$ python3 -q
>>> import numpy as np
>>> from numpy import linalg as LA
>>> np.set_printoptions(precision=2, suppress=True, linewidth=120)
>>> rd = lambda a: np.round(a, 2) + 0
>>> K = np.load("layer3.npy")
>>> K
array([[0, 1, 0, 0],
       [0, 0, 0, 1],
       [0, 0, 1, 0],
       [1, 0, 0, 0]])
>>> # keeps lengths
>>> x = np.array([-2, 1, -1, 1])
>>> [p for p in range(1, 25) if np.allclose(LA.matrix_power(K, p), np.eye(4))]
[3, 6, 9, 12, 15, 18, 21, 24]
>>> K.T @ (K @ x)
array([-2,  1, -1,  1])
>>> rd(LA.norm(K, axis=0))
array([1., 1., 1., 1.])
>>> K.T @ K
array([[1, 0, 0, 0],
       [0, 1, 0, 0],
       [0, 0, 1, 0],
       [0, 0, 0, 1]])
>>> K[:, 3] @ K[:, 1]
np.int64(0)
>>> rd(LA.svd(K, compute_uv=False))
array([1., 1., 1., 1.])
>>> proj = np.triu(np.array([[-1, -4, -3, 7], [-7, 2, -2, 6], [7, 6, 3, -8], [0, -5, -9, 0]]), 1) + np.eye(4)
>>> other = proj @ K @ LA.inv(proj)
>>> proj @ K - K @ proj
array([[  7.,   0.,  -1., -10.],
       [  6.,   0.,  -2.,   0.],
       [ -8.,   0.,   0.,   8.],
       [  0.,   4.,   3.,  -7.]])
>>> other
array([[   7.,   29.,   76.,  381.],
       [   6.,   24.,   64.,  327.],
       [  -8.,  -32.,  -87., -448.],
       [   1.,    4.,   11.,   57.]])
>>> rd(np.poly(other))
array([ 1., -1.,  0., -1.,  1.])
>>> rd(LA.det(other))
np.float64(1.0)
>>> E = 0.9 ** np.abs(np.subtract.outer(np.arange(3), np.arange(3)))
>>> E
array([[1.  , 0.9 , 0.81],
       [0.9 , 1.  , 0.9 ],
       [0.81, 0.9 , 1.  ]])
>>> rd(LA.eigvals(E).sum().real)
np.float64(3.0)
>>> rd(LA.det(E.T))
np.float64(0.04)
>>> rd(np.poly(E))
array([ 1.  , -3.  ,  0.72, -0.04])
>>> np.einsum("ii->", E)
np.float64(3.0)
>>> rd(LA.eigvals(E))
array([2.74, 0.19, 0.07])
>>> np.kron(np.eye(2, dtype=int), E)
array([[1.  , 0.9 , 0.81, 0.  , 0.  , 0.  ],
       [0.9 , 1.  , 0.9 , 0.  , 0.  , 0.  ],
       [0.81, 0.9 , 1.  , 0.  , 0.  , 0.  ],
       [0.  , 0.  , 0.  , 1.  , 0.9 , 0.81],
       [0.  , 0.  , 0.  , 0.9 , 1.  , 0.9 ],
       [0.  , 0.  , 0.  , 0.81, 0.9 , 1.  ]])
>>> other = E / np.sqrt((E ** 2).mean(axis=1, keepdims=True))
>>> rd(LA.norm(other, axis=1))
array([1.73, 1.73, 1.73])
>>> X = np.load("w.npy")
>>> X
array([[4, 2, 3, 2],
       [5, 3, 4, 3],
       [2, 0, 1, 0]])
>>> # rows and columns are dependent
>>> U, sigma, Vt = LA.svd(X, full_matrices=False)
>>> rd(sigma)
array([9.77, 1.27, 0.  ])
>>> rd(sigma / sigma[0])
array([1.  , 0.13, 0.  ])
>>> rd(np.cumsum(sigma ** 2) / np.sum(sigma ** 2))
array([0.98, 1.  , 1.  ])
>>> rd(Vt @ Vt.T)
array([[1., 0., 0.],
       [0., 1., 0.],
       [0., 0., 1.]])
>>> (sigma > 1e-8).sum()
np.int64(2)
>>> rd(U.T @ U)
array([[1., 0., 0.],
       [0., 1., 0.],
       [0., 0., 1.]])
